% ipython --no-banner

In [1]: import numpy as np

In [2]: np.set_printoptions(suppress=True, linewidth=120)

In [3]: feats = np.loadtxt("layer13.csv", delimiter=",")

In [4]: feats.round(2)
Out[4]: 
array([[  2.31,   2.15,  -6.17,  -8.02,   5.02,   1.95,  -3.6 ,   7.38,  -0.03],
       [ -6.47,  -2.85,   0.63, -14.35,   1.36,  -0.91,  -7.3 ,  13.85,   3.42],
       [ -4.59,  -4.04,  -5.35,  -7.15,   6.43,  11.31,   7.39,   6.55,  -5.82],
       [ -0.02,  -8.07,  -0.64,  -7.12,  -3.72,   5.25,   2.31,  -1.94,  -2.34],
       [ -7.19,  -3.94,   3.41, -11.56,   2.62,   4.54,  -1.98,  15.53,  -2.1 ],
       [  6.2 ,  -8.94,  14.49,  -0.12,  -9.45,   8.18,   3.05,   1.58, -11.78],
       [  2.  ,  -9.7 ,   3.88,  -9.87, -11.23,  -2.97,  -6.27,  -4.13,   3.33],
       [ -5.88, -12.41,   0.23, -12.31,  -6.88,   2.25,  -0.05,  -2.09,   2.45],
       [  5.52,  -1.88,   8.73,   3.06,   2.87,  15.87,   9.39,  10.  , -17.98],
       [  2.21,  -2.64,  -3.74,  -8.6 ,  -0.94,   0.53,  -3.72,   1.51,   1.38],
       [ 12.28, -11.84,   2.88,   0.43, -14.55,   4.39,   3.8 , -18.87,  -5.22],
       [ -2.44,  -9.17,  -5.44,  -8.34,  -1.94,   6.66,   4.97,  -4.53,  -1.09],
       [  2.92,  -4.62,   4.87,  -3.23,  -1.56,   7.99,   2.89,   4.8 ,  -8.24],
       [ -6.81,  -2.08,  -0.49,  -9.12,   7.43,   9.32,   3.15,  15.59,  -5.55],
       [ -9.07,  -1.4 ,  -7.71,  -8.25,  13.41,  14.86,   9.93,  14.22,  -7.58],
       [  4.89,  -2.53,   0.09,  -0.08,   2.75,  12.43,   7.99,   2.8 , -11.5 ],
       [  0.73,  -6.93,   1.16,  -9.95,  -6.4 ,  -1.17,  -5.07,  -0.19,   2.42],
       [  7.77,  -1.14,   0.93,  -0.23,   0.79,   8.68,   3.77,   2.13,  -9.42],
       [  3.25,  -5.5 ,   5.47,   0.52,   0.34,  14.41,   9.77,   4.09, -14.19],
       [  7.45,   4.  ,   4.83,  -1.19,   4.23,   6.56,  -1.41,  13.46,  -9.81],
       [ 10.42,  -5.12,   4.13,  -3.93, -10.14,  -1.75,  -5.75,  -5.72,  -0.96],
       [ 12.35,   4.45,  -1.85,   5.97,   7.99,  15.37,   9.69,   4.6 , -16.81],
       [  4.56,   0.77,   4.38,  -2.89,   2.6 ,   6.83,  -0.12,  11.14,  -8.51],
       [ -8.56, -10.72,  -3.09, -12.54,  -1.63,   5.52,   3.04,   1.35,   1.01],
       [ 12.06,  -3.89,   1.09,  -0.89,  -6.98,   2.54,  -0.9 ,  -7.43,  -4.45],
       [  4.32,   0.02,   0.64,  -3.27,   2.91,   7.12,   1.29,   7.4 ,  -7.23],
       [  3.23,  -3.03,   1.99,   3.36,   6.39,  20.3 ,  15.64,   5.99, -18.79],
       [  9.62,  -7.83,  10.52,   1.  ,  -9.66,   7.04,   2.81,  -3.5 , -10.45],
       [  4.38, -11.61,   6.89,  -6.48, -13.52,  -0.03,  -2.85,  -7.22,  -0.64],
       [ 14.47,   3.5 ,   6.82,   9.9 ,   5.66,  18.55,  11.65,   7.62, -23.13],
       [ -1.83,  -2.33,  -2.29, -10.75,   1.18,   0.94,  -4.29,   7.56,   1.47],
       [  1.85, -15.23,  10.56,  -9.35, -18.2 ,  -3.1 ,  -5.74,  -7.76,   2.23],
       [ 13.68,   6.61,  -2.8 ,   2.24,   5.8 ,   7.16,   0.77,   5.1 ,  -9.79],
       [  0.06,  -3.73,   2.97,  -8.14,  -1.48,   2.59,  -2.99,   7.39,  -2.09],
       [  9.17,  -1.07,   8.44,   1.89,  -1.01,   9.58,   3.14,   6.48, -13.26],
       [ -7.15,  -1.77,  -1.59, -16.54,   1.9 ,  -3.75, -10.24,  14.37,   6.74],
       [ 15.58,   1.48,   4.85,   7.  ,   0.55,  12.3 ,   6.62,   1.09, -16.63],
       [  3.77,  -3.29,   3.8 ,  -0.12,   1.97,  12.95,   7.83,   5.66, -12.85],
       [  3.69,  -8.81,  15.06,  -5.62, -11.76,   0.81,  -5.06,   4.27,  -4.68],
       [  0.34,  -4.97,   1.03,  -3.86,   1.37,  10.51,   6.16,   4.41,  -8.43],
       [ -1.38,  -1.41,   0.84,  -4.15,   6.5 ,  11.99,   6.07,  11.98,  -9.97],
       [  5.94, -14.27,  14.08,  -2.87, -16.81,   3.48,   0.41,  -7.41,  -6.24],
       [ -4.04,  -6.  ,  -3.99, -13.6 ,  -2.2 ,  -1.45,  -5.21,   2.61,   5.55],
       [  0.48,   0.52,   1.68,  -6.86,   3.88,   4.72,  -2.13,  12.97,  -4.53],
       [  3.68,  -4.19,   2.09,  -1.88,   0.13,  10.13,   5.67,   2.75,  -9.47]])

In [5]: U, s, Vt = np.linalg.svd(feats)

In [6]: V = Vt[:(s > 1e-8).sum()]

In [7]: rng = np.random.default_rng(9969)

In [8]: vec = feats[5] + 4 * feats[22] + rng.integers(2) * np.eye(9)[5]

In [9]: vec.round(2)
Out[9]: array([ 24.45,  -5.87,  32.  , -11.67,   0.95,  36.52,   2.58,  46.13, -45.83])

In [10]: round(float(np.linalg.norm(vec - V.T @ V @ vec)), 2)
Out[10]: 0.76
